$ ipython --no-banner

In [1]: import numpy as np

In [2]: from numpy import linalg as LA

In [3]: np.set_printoptions(precision=2, suppress=True, linewidth=160, floatmode="fixed")

In [4]: q, _ = LA.qr(np.array([[0.0, -1.3, 1.4, 0.3, -1.1, -0.4, -0.3],
   ...:     [1.2, 1.3, 0.1, 0.8, -0.6, 1.3, -0.1],
   ...:     [-1.5, 0.7, 1.9, 0.4, -1.6, -0.5, 0.0],
   ...:     [0.1, -0.9, -0.6, 2.1, 0.4, 0.7, 1.0],
   ...:     [-0.4, -1.5, 0.8, -1.1, 0.6, -0.9, 1.0],
   ...:     [0.1, 0.7, 0.0, 0.8, 0.2, 1.1, 0.7],
   ...:     [2.0, 0.2, -1.8, 0.7, -0.5, 1.5, -1.7]]))

In [5]: E = q[:, :7]

In [6]: E
Out[6]: 
array([[ 0.00,  0.49, -0.68, -0.18,  0.21,  0.04, -0.47],
       [-0.43, -0.40, -0.56, -0.11, -0.38,  0.31,  0.30],
       [ 0.53, -0.37, -0.31, -0.29,  0.46, -0.21,  0.37],
       [-0.04,  0.34,  0.26, -0.84, -0.16,  0.15,  0.24],
       [ 0.14,  0.53, -0.22,  0.30, -0.32, -0.35,  0.57],
       [-0.04, -0.25, -0.05, -0.26, -0.43, -0.75, -0.34],
       [-0.71,  0.07,  0.05, -0.03,  0.54, -0.38,  0.22]])

In [7]: # keeps lengths

In [8]: LA.rank(E)
Traceback (most recent call last):
  Cell In[8], line 1
    LA.rank(E)
AttributeError: module 'numpy.linalg' has no attribute 'rank'


In [9]: E.sum(axis=0)
Out[9]: array([-0.53,  0.40, -1.51, -1.41, -0.08, -1.21,  0.89])

In [10]: LA.svd(E, compute_uv=False)
Out[10]: array([1.00, 1.00, 1.00, 1.00, 1.00, 1.00, 1.00])

In [11]: E.sum(axis=1)
Out[11]: array([-0.60, -1.27,  0.19, -0.05,  0.66, -2.12, -0.26])

In [12]: E[:, 7]
Traceback (most recent call last):
  Cell In[12], line 1
    E[:, 7]
IndexError: index 7 is out of bounds for axis 1 with size 7


In [13]: print(np.round(np.abs(E).max(), 2))
0.84

In [14]: print(E.mean(axis=0))
[-0.08  0.06 -0.22 -0.20 -0.01 -0.17  0.13]

In [15]: gram = E.T @ E

In [16]: LA.eigvalsh(gram)[::-1]
Out[16]: array([1.00, 1.00, 1.00, 1.00, 1.00, 1.00, 1.00])

In [17]: np.allclose(gram, gram.T)
Out[17]: True

In [18]: np.diag(gram)
Out[18]: array([1.00, 1.00, 1.00, 1.00, 1.00, 1.00, 1.00])

In [19]: (E @ E.T).shape
Out[19]: (7, 7)

In [20]: np.trace(gram), (E ** 2).sum()
Out[20]: (np.float64(7.0), np.float64(7.0))

In [21]: LA.pinv(E)
Out[21]: 
array([[ 0.00, -0.43,  0.53, -0.04,  0.14, -0.04, -0.71],
       [ 0.49, -0.40, -0.37,  0.34,  0.53, -0.25,  0.07],
       [-0.68, -0.56, -0.31,  0.26, -0.22, -0.05,  0.05],
       [-0.18, -0.11, -0.29, -0.84,  0.30, -0.26, -0.03],
       [ 0.21, -0.38,  0.46, -0.16, -0.32, -0.43,  0.54],
       [ 0.04,  0.31, -0.21,  0.15, -0.35, -0.75, -0.38],
       [-0.47,  0.30,  0.37,  0.24,  0.57, -0.34,  0.22]])

In [22]: LA.svd(E, compute_uv=False)
Out[22]: array([1.00, 1.00, 1.00, 1.00, 1.00, 1.00, 1.00])

In [23]: x = np.array([1, 5, 3, 1, -5, 4, -2])

In [24]: round(LA.det(E), 2)
Out[24]: np.float64(1.0)

In [25]: [p for p in range(1, 25) if np.allclose(LA.matrix_power(E, p), np.eye(7))]
Out[25]: []

In [26]: np.round(LA.inv(E), 2) + 0
Out[26]: 
array([[ 0.00, -0.43,  0.53, -0.04,  0.14, -0.04, -0.71],
       [ 0.49, -0.40, -0.37,  0.34,  0.53, -0.25,  0.07],
       [-0.68, -0.56, -0.31,  0.26, -0.22, -0.05,  0.05],
       [-0.18, -0.11, -0.29, -0.84,  0.30, -0.26, -0.03],
       [ 0.21, -0.38,  0.46, -0.16, -0.32, -0.43,  0.54],
       [ 0.04,  0.31, -0.21,  0.15, -0.35, -0.75, -0.38],
       [-0.47,  0.30,  0.37,  0.24,  0.57, -0.34,  0.22]])

In [27]: print(round(LA.norm(x), 2), round(LA.norm(E @ x), 2))
9.0 9.0

In [28]: x = np.array([-2, -2, 0, 2, 1, 2, 1])

In [29]: np.sign((E @ x).round(6))
Out[29]: array([-1.00,  1.00, -1.00, -1.00, -1.00, -1.00,  1.00])

In [30]: E @ np.eye(7)[5]
Out[30]: array([ 0.04,  0.31, -0.21,  0.15, -0.35, -0.75, -0.38])

In [31]: (E @ x).argmax()
Out[31]: np.int64(1)

In [32]: print((E * x).sum(axis=1))
[-1.52  1.98 -0.50 -1.93 -1.20 -2.22  1.21]

In [33]: data = np.load("m.npy")

In [34]: data
Out[34]: 
array([[0, 0, 0, 0, 0, 0, 0],
       [0, 0, 0, 0, 0, 0, 0],
       [1, 7, 0, 0, 1, 4, 0],
       [0, 4, 6, 5, 0, 0, 4],
       [2, 2, 0, 0, 0, 4, 0],
       [0, 0, 0, 0, 0, 0, 0],
       [0, 8, 0, 0, 2, 0, 0],
       [1, 7, 4, 1, 0, 2, 0],
       [0, 3, 0, 0, 0, 0, 0],
       [0, 0, 0, 2, 0, 0, 1],
       [0, 0, 0, 0, 0, 2, 0],
       [0, 1, 0, 0, 0, 0, 0],
       [0, 1, 4, 5, 0, 0, 4],
       [0, 6, 0, 0, 4, 2, 0],
       [0, 3, 0, 0, 2, 2, 0],
       [0, 0, 0, 0, 0, 0, 0],
       [0, 0, 0, 0, 0, 0, 0],
       [0, 0, 0, 0, 0, 0, 0],
       [1, 0, 0, 0, 0, 0, 0],
       [0, 4, 0, 0, 0, 2, 0],
       [0, 0, 0, 3, 0, 0, 2],
       [0, 0, 0, 0, 0, 0, 0],
       [0, 6, 0, 0, 4, 2, 0],
       [0, 9, 0, 0, 5, 4, 0],
       [0, 1, 0, 0, 0, 0, 0],
       [0, 9, 0, 0, 5, 4, 0],
       [0, 1, 0, 0, 2, 2, 0],
       [0, 8, 0, 0, 3, 4, 0],
       [1, 7, 0, 0, 1, 4, 0],
       [0, 0, 0, 0, 0, 0, 0],
       [0, 9, 0, 0, 3, 0, 0],
       [1, 9, 2, 0, 1, 4, 0],
       [1, 1, 0, 0, 0, 2, 0],
       [0, 2, 4, 4, 0, 0, 3]])

In [35]: # rows 0 and 1 are equal

In [36]: rng = np.random.default_rng(40654)

In [37]: B = E + rng.integers(-2, 3, (7, 1)) @ rng.integers(-2, 3, (1, 7))

In [38]: B
Out[38]: 
array([[ 1.00, -0.51, -2.68,  1.82, -0.79,  2.04, -0.47],
       [-2.43,  1.60,  3.44, -4.11,  1.62, -3.69,  0.30],
       [ 2.53, -2.37, -4.31,  3.71, -1.54,  3.79,  0.37],
       [-1.04,  1.34,  2.26, -2.84,  0.84, -1.85,  0.24],
       [ 2.14, -1.47, -4.22,  4.30, -2.32,  3.65,  0.57],
       [ 1.96, -2.25, -4.05,  3.74, -2.43,  3.25, -0.34],
       [-2.71,  2.07,  4.05, -4.03,  2.54, -4.38,  0.22]])

In [39]: B - E
Out[39]: 
array([[ 1.00, -1.00, -2.00,  2.00, -1.00,  2.00,  0.00],
       [-2.00,  2.00,  4.00, -4.00,  2.00, -4.00,  0.00],
       [ 2.00, -2.00, -4.00,  4.00, -2.00,  4.00,  0.00],
       [-1.00,  1.00,  2.00, -2.00,  1.00, -2.00,  0.00],
       [ 2.00, -2.00, -4.00,  4.00, -2.00,  4.00,  0.00],
       [ 2.00, -2.00, -4.00,  4.00, -2.00,  4.00,  0.00],
       [-2.00,  2.00,  4.00, -4.00,  2.00, -4.00,  0.00]])

In [40]: np.round(LA.svd(B - E, compute_uv=False), 2) + 0
Out[40]: array([18.17,  0.00,  0.00,  0.00,  0.00,  0.00,  0.00])

In [41]: W1 = np.array([[-2, -2, 0, 0],
    ...:     [-2, 2, 3, 2],
    ...:     [-1, -2, 0, 3],
    ...:     [0, -3, 0, 0],
    ...:     [2, 1, 0, 1],
    ...:     [-2, 2, 3, 1],
    ...:     [-1, 3, 1, 0]])

In [42]: c = np.array([2, 0, 2, 0])

In [43]: act = np.maximum(B @ W1 + c, 0)

In [44]: LA.matrix_rank(act)
Out[44]: np.int64(4)

In [45]: print((act > 0).mean(axis=0))
[0.43 0.43 0.71 0.43]

In [46]: C = np.array([[3, 2, -2], [-3, 2, -3], [-2, 3, 3], [0, 0, 1]])

In [47]: W1 @ C
Out[47]: 
array([[  0,  -8,  10],
       [-18,   9,   9],
       [  3,  -6,  11],
       [  9,  -6,   9],
       [  3,   6,  -6],
       [-18,   9,   8],
       [-14,   7,  -4]])

In [48]: M = np.array([[0.0, 0.2, 0.7, 2.4, 1.1, 0.7],
    ...:     [1.1, -0.6, -1.9, -0.7, 0.1, -0.1],
    ...:     [0.5, -0.1, -0.1, 0.3, -0.3, 0.2],
    ...:     [0.4, -0.2, -1.3, -2.1, -0.7, -0.1],
    ...:     [-0.4, 1.8, -0.6, -0.6, -0.3, -0.6],
    ...:     [0.8, 0.0, 0.6, 0.4, -1.1, 0.3]])

In [49]: M[:, 0] *= 5

In [50]: M
Out[50]: 
array([[ 0.00,  0.20,  0.70,  2.40,  1.10,  0.70],
       [ 5.50, -0.60, -1.90, -0.70,  0.10, -0.10],
       [ 2.50, -0.10, -0.10,  0.30, -0.30,  0.20],
       [ 2.00, -0.20, -1.30, -2.10, -0.70, -0.10],
       [-2.00,  1.80, -0.60, -0.60, -0.30, -0.60],
       [ 4.00,  0.00,  0.60,  0.40, -1.10,  0.30]])

In [51]: f = np.array([-3, -3, -2, -3, -2, 2])

In [52]: B = M + np.outer(f, np.eye(6)[4])

In [53]: LA.matrix_rank(LA.inv(B) - LA.inv(M), tol=1e-8)
Out[53]: np.int64(1)

In [54]: B
Out[54]: 
array([[ 0.00,  0.20,  0.70,  2.40, -1.90,  0.70],
       [ 5.50, -0.60, -1.90, -0.70, -2.90, -0.10],
       [ 2.50, -0.10, -0.10,  0.30, -2.30,  0.20],
       [ 2.00, -0.20, -1.30, -2.10, -3.70, -0.10],
       [-2.00,  1.80, -0.60, -0.60, -2.30, -0.60],
       [ 4.00,  0.00,  0.60,  0.40,  0.90,  0.30]])

In [55]: round(float(LA.det(B) / LA.det(M)), 2), round(1 + LA.solve(M, f)[4], 2)
Out[55]: (16.1, np.float64(16.1))

In [56]: def softmax(z):
    ...:     e = np.exp(z - z.max(axis=-1, keepdims=True))
    ...:     return e / e.sum(axis=-1, keepdims=True)
    ...: 

In [57]: softmax(B[2] + -3)
Out[57]: array([0.73, 0.05, 0.05, 0.08, 0.01, 0.07])

In [58]: S = B @ B.T / np.sqrt(6)

In [59]: print(softmax(S).round(6).argmax(axis=1))
[0 1 1 1 4 1]

In [60]: x = np.array([1, -3, -1, 0, 1, 1])

In [61]: a = np.maximum(M @ x, 0)

In [62]: np.tanh(M @ x)
Out[62]: array([ 0.46,  1.00,  0.99,  1.00, -1.00,  0.99])

In [63]: print(a)
[0.50 9.20 2.80 3.10 0.00 2.60]

In [64]: np.sort(np.abs(LA.eigvals(M)))
Out[64]: array([0.11, 0.65, 1.48, 2.26, 2.89, 2.89])

In [65]: (M - M.T) / 2
Out[65]: 
array([[ 0.00, -2.65, -0.90,  0.20,  1.55, -1.65],
       [ 2.65,  0.00, -0.90, -0.25, -0.85, -0.05],
       [ 0.90,  0.90,  0.00,  0.80,  0.15, -0.20],
       [-0.20,  0.25, -0.80,  0.00, -0.05, -0.25],
       [-1.55,  0.85, -0.15,  0.05,  0.00,  0.25],
       [ 1.65,  0.05,  0.20,  0.25, -0.25,  0.00]])

In [66]: np.round(LA.det(M), 2)
Out[66]: np.float64(2.09)

In [67]: print(np.allclose(M @ M.T, M.T @ M))
False

In [68]: f = np.array([3, 0, -1, 4, -1, -5])

In [69]: J = np.outer(rng.normal(size=23), f) + 0.3 * rng.normal(size=(23, 6))

In [70]: print(J.round(2) + 0)
[[  0.32   0.04   0.10   0.28  -0.51  -0.72]
 [  1.16   0.00  -0.40   1.60  -0.41  -2.52]
 [  1.05  -0.28  -0.47   0.90  -0.39  -1.73]
 [ -0.10  -0.78   0.23  -1.04   0.49   1.58]
 [ -6.04   0.59   2.44  -7.77   1.98   9.95]
 [  1.52  -0.25  -1.47   3.16  -1.09  -3.10]
 [ -1.11  -0.31   0.68  -1.19  -0.14   1.25]
 [ -0.26  -0.09   0.33  -0.29   0.31   1.10]
 [ -0.89  -0.25   0.50  -2.45   0.29   3.24]
 [ -0.68  -0.02   0.10  -1.84   0.11   1.62]
 [  0.42   0.07  -0.28   0.75   0.72  -0.37]
 [  6.27  -0.26  -2.07   8.27  -2.42 -10.19]
 [ -0.47  -0.54   0.16  -0.22   0.20  -0.58]
 [  0.49   0.26   0.22   0.38   0.47  -0.46]
 [  0.96   0.60  -0.55   1.87  -1.19  -1.19]
 [  1.54  -0.49  -0.76   1.59  -0.22  -2.17]
 [ -2.49   0.05   0.62  -2.46   0.68   3.38]
 [ -1.04  -0.10   1.06  -2.82   0.69   3.08]
 [ -4.01  -0.33   1.80  -4.90   1.62   6.71]
 [ -0.65  -0.06   1.02  -0.96   0.30   1.44]
 [ -3.20  -0.44   1.01  -3.76   1.22   4.88]
 [  0.76  -0.33  -0.83   0.48   0.07  -1.00]
 [  2.86  -0.04  -0.86   4.40  -1.16  -5.01]]

In [71]: x = np.array([-2, -5, -1, -1, 3, -2])

In [72]: y = J @ x

In [73]: np.round(LA.pinv(J) @ J, 2) + 0
Out[73]: 
array([[1.00, 0.00, 0.00, 0.00, 0.00, 0.00],
       [0.00, 1.00, 0.00, 0.00, 0.00, 0.00],
       [0.00, 0.00, 1.00, 0.00, 0.00, 0.00],
       [0.00, 0.00, 0.00, 1.00, 0.00, 0.00],
       [0.00, 0.00, 0.00, 0.00, 1.00, 0.00],
       [0.00, 0.00, 0.00, 0.00, 0.00, 1.00]])

In [74]: LA.solve(J.T @ J, J.T @ y)
Out[74]: array([-2.00, -5.00, -1.00, -1.00,  3.00, -2.00])

In [75]: y = y + 0.3 * rng.normal(size=23)

In [76]: y
Out[76]: 
array([-1.38,  0.07,  1.60,  3.93,  0.46, -0.47,  1.27, -0.27, -0.45,  0.83,  1.01, -3.95,  5.38, -0.97, -6.92,  1.99,  1.90,  0.75,  3.90, -0.26,  5.69,
        2.83, -3.06])

In [77]: c, *_ = LA.lstsq(J, y)

In [78]: np.round(J.T @ (y - J @ c), 2) + 0
Out[78]: array([0.00, 0.00, 0.00, 0.00, 0.00, 0.00])

In [79]: print(c.round())
[-2.00 -5.00 -1.00 -1.00  3.00 -2.00]

In [80]: print([round(float(LA.norm(LA.solve(J.T @ J + lam * np.eye(6), J.T @ y))), 2) for lam in (0, 1, 10, 100)])
[6.56, 4.98, 1.64, 0.31]

In [81]: round(float(LA.norm(y - J @ c)), 2)
Out[81]: 1.19

In [82]: c
Out[82]: array([-1.69, -5.27, -1.19, -1.15,  2.55, -1.78])

In [83]: C = J[[2, 7]].astype(float)

In [84]: for _ in range(4):
    ...:     labels = LA.norm(J[:, None] - C, axis=-1).argmin(axis=1)
    ...:     C = np.array([J[labels == j].mean(axis=0) for j in range(2)])
    ...: 

In [85]: labels
Out[85]: array([0, 0, 0, 1, 1, 0, 1, 1, 1, 1, 0, 0, 0, 0, 0, 0, 1, 1, 1, 1, 1, 0, 0])

In [86]: C
Out[86]: 
array([[ 1.41, -0.10, -0.60,  1.95, -0.49, -2.42],
       [-1.86, -0.16,  0.89, -2.68,  0.69,  3.47]])

In [87]: print(np.bincount(labels))
[12 11]

In [88]: np.abs(C[1] - C[0]).argmax()
Out[88]: np.int64(5)

In [89]: B = J + rng.integers(-2, 3, (23, 1)) @ rng.integers(-2, 3, (1, 6))

In [90]: B.round(2) + 0
Out[90]: 
array([[  0.32,  -3.96,   2.10,  -3.72,  -2.51,  -2.72],
       [  1.16,   0.00,  -0.40,   1.60,  -0.41,  -2.52],
       [  1.05,  -4.28,   1.53,  -3.10,  -2.39,  -3.73],
       [ -0.10,  -2.78,   1.23,  -3.04,  -0.51,   0.58],
       [ -6.04,   0.59,   2.44,  -7.77,   1.98,   9.95],
       [  1.52,  -2.25,  -0.47,   1.16,  -2.09,  -4.10],
       [ -1.11,  -4.31,   2.68,  -5.19,  -2.14,  -0.75],
       [ -0.26,   3.91,  -1.67,   3.71,   2.31,   3.10],
       [ -0.89,   3.75,  -1.50,   1.55,   2.29,   5.24],
       [ -0.68,  -2.02,   1.10,  -3.84,  -0.89,   0.62],
       [  0.42,  -3.93,   1.72,  -3.25,  -1.28,  -2.37],
       [  6.27,  -4.26,  -0.07,   4.27,  -4.42, -12.19],
       [ -0.47,   1.46,  -0.84,   1.78,   1.20,   0.42],
       [  0.49,   4.26,  -1.78,   4.38,   2.47,   1.54],
       [  0.96,  -1.40,   0.45,  -0.13,  -2.19,  -2.19],
       [  1.54,   3.51,  -2.76,   5.59,   1.78,  -0.17],
       [ -2.49,   4.05,  -1.38,   1.54,   2.68,   5.38],
       [ -1.04,  -4.10,   3.06,  -6.82,  -1.31,   1.08],
       [ -4.01,   1.67,   0.80,  -2.90,   2.62,   7.71],
       [ -0.65,  -2.06,   2.02,  -2.96,  -0.70,   0.44],
       [ -3.20,  -0.44,   1.01,  -3.76,   1.22,   4.88],
       [  0.76,  -0.33,  -0.83,   0.48,   0.07,  -1.00],
       [  2.86,  -0.04,  -0.86,   4.40,  -1.16,  -5.01]])

In [91]: np.abs(B - J).sum(axis=1)
Out[91]: 
array([14.00,  0.00, 14.00,  7.00,  0.00,  7.00, 14.00, 14.00, 14.00,  7.00, 14.00, 14.00,  7.00, 14.00,  7.00, 14.00, 14.00, 14.00,  7.00,  7.00,  0.00,
        0.00,  0.00])

In [92]: np.round(LA.svd(B - J, compute_uv=False), 2) + 0
Out[92]: array([23.69,  0.00,  0.00,  0.00,  0.00,  0.00])

In [93]: LA.matrix_rank(B - J, tol=1e-8)
Out[93]: np.int64(1)
